% python3 -q
>>> import numpy as np
>>> np.set_printoptions(suppress=True, linewidth=200)
>>> A = np.load("a.npy")
>>> A
array([[  1,  -5, -24,   7,  -8,   9],
       [ -9,   9,  -3,  -5,  -1,  -1]])
>>> x0 = np.array([1, -1, 1, -1, -1, -1])
>>> np.linalg.norm(A @ x0) <= np.linalg.norm(A, 2) * np.linalg.norm(x0) + 1e-9
np.True_
>>> (A * x0).sum(axis=1)
array([-26, -14])
>>> print(A * x0)
[[  1   5 -24  -7   8  -9]
 [ -9  -9  -3   5   1   1]]
>>> A @ np.eye(6)[3]
array([ 7., -5.])
>>> (A @ x0).argmax()
np.int64(1)
>>> A @ x0
array([-26, -14])
>>> left, sv, vt = np.linalg.svd(A, full_matrices=False)
>>> np.allclose(left * sv @ vt, A)
True
>>> left.shape, sv.shape, vt.shape
((2, 2), (2,), (2, 6))
>>> print(round(float(np.sqrt((sv ** 2).sum())), 2), round(float(np.linalg.norm(A)), 2))
31.53 31.53
>>> print(np.round(np.abs(vt[0]), 2))
[0.05 0.19 0.85 0.25 0.28 0.32]
>>> F = np.load("sample14.npy")
>>> print(F)
[[1.   0.7  0.49 0.34 0.24]
 [0.7  1.   0.7  0.49 0.34]
 [0.49 0.7  1.   0.7  0.49]
 [0.34 0.49 0.7  1.   0.7 ]
 [0.24 0.34 0.49 0.7  1.  ]]
>>> # symmetric, so the eigenvalues are real
>>> hat = np.triu(np.array([[2, 3, 0, -2, 0],
...     [-3, 2, 3, -1, 3],
...     [3, 2, 0, -1, 3],
...     [3, -3, -3, 0, -3],
...     [-1, 1, -1, 2, 3]]), 1) + np.eye(5)
>>> Y = hat @ F @ np.linalg.inv(hat)
>>> print(np.round(np.trace(Y), 2), np.trace(F))
5.0 5.0
>>> ev, evecs = np.linalg.eigvalsh(F)
Traceback (most recent call last):
  File "<python-input-22>", line 1, in <module>
    ev, evecs = np.linalg.eigvalsh(F)
    ^^^^^^^^^
ValueError: too many values to unpack (expected 2)
>>> ev, evecs = np.linalg.eigh(F)
>>> np.round(np.linalg.svd(F, compute_uv=False), 2)
array([3.1 , 1.02, 0.43, 0.25, 0.19])
>>> print(np.round(np.abs(evecs[:, -1]), 2))
[0.39 0.47 0.5  0.47 0.39]
>>> np.round(evecs.T @ F @ evecs, 2) + 0
array([[0.19, 0.  , 0.  , 0.  , 0.  ],
       [0.  , 0.25, 0.  , 0.  , 0.  ],
       [0.  , 0.  , 0.43, 0.  , 0.  ],
       [0.  , 0.  , 0.  , 1.02, 0.  ],
       [0.  , 0.  , 0.  , 0.  , 3.1 ]])
>>> np.round(evecs.T @ evecs, 2) + 0
array([[1., 0., 0., 0., 0.],
       [0., 1., 0., 0., 0.],
       [0., 0., 1., 0., 0.],
       [0., 0., 0., 1., 0.],
       [0., 0., 0., 0., 1.]])
>>> ev.sum(), np.trace(F)
(np.float64(5.0), np.float64(5.0))
>>> ev.round(2)
array([0.19, 0.25, 0.43, 1.02, 3.1 ])
>>> np.unique(ev.round(6) + 0, return_counts=True)[1]
array([1, 1, 1, 1, 1])
>>> W0 = np.array([[-0.29, -0.6, 0.92],
...     [-0.2, -0.49, -0.81],
...     [0.8, 0.99, 0.16],
...     [0.83, 1.0, 0.4],
...     [0.05, 0.06, -0.96],
...     [0.1, 0.28, 0.82],
...     [-0.99, -1.0, 0.7],
...     [0.05, 0.05, -0.98],
...     [0.6, 0.93, -0.98],
...     [0.24, 0.58, 0.85],
...     [-0.94, -1.0, -0.97],
...     [0.98, 1.0, 0.39],
...     [0.72, 0.98, 0.69],
...     [0.29, 0.63, -0.4],
...     [-0.34, -0.74, -0.95],
...     [-0.66, -0.96, 0.91],
...     [0.96, 1.0, 0.86],
...     [0.57, 0.92, -0.92],
...     [-0.94, -1.0, 0.36]])
>>> f = np.array([0, 2])
>>> np.round(np.cross(W0[8, :3], W0[4, :3]), 2)
array([-0.83,  0.53, -0.01])
>>> np.polyval(f, W0[8])
array([2., 2., 2.])
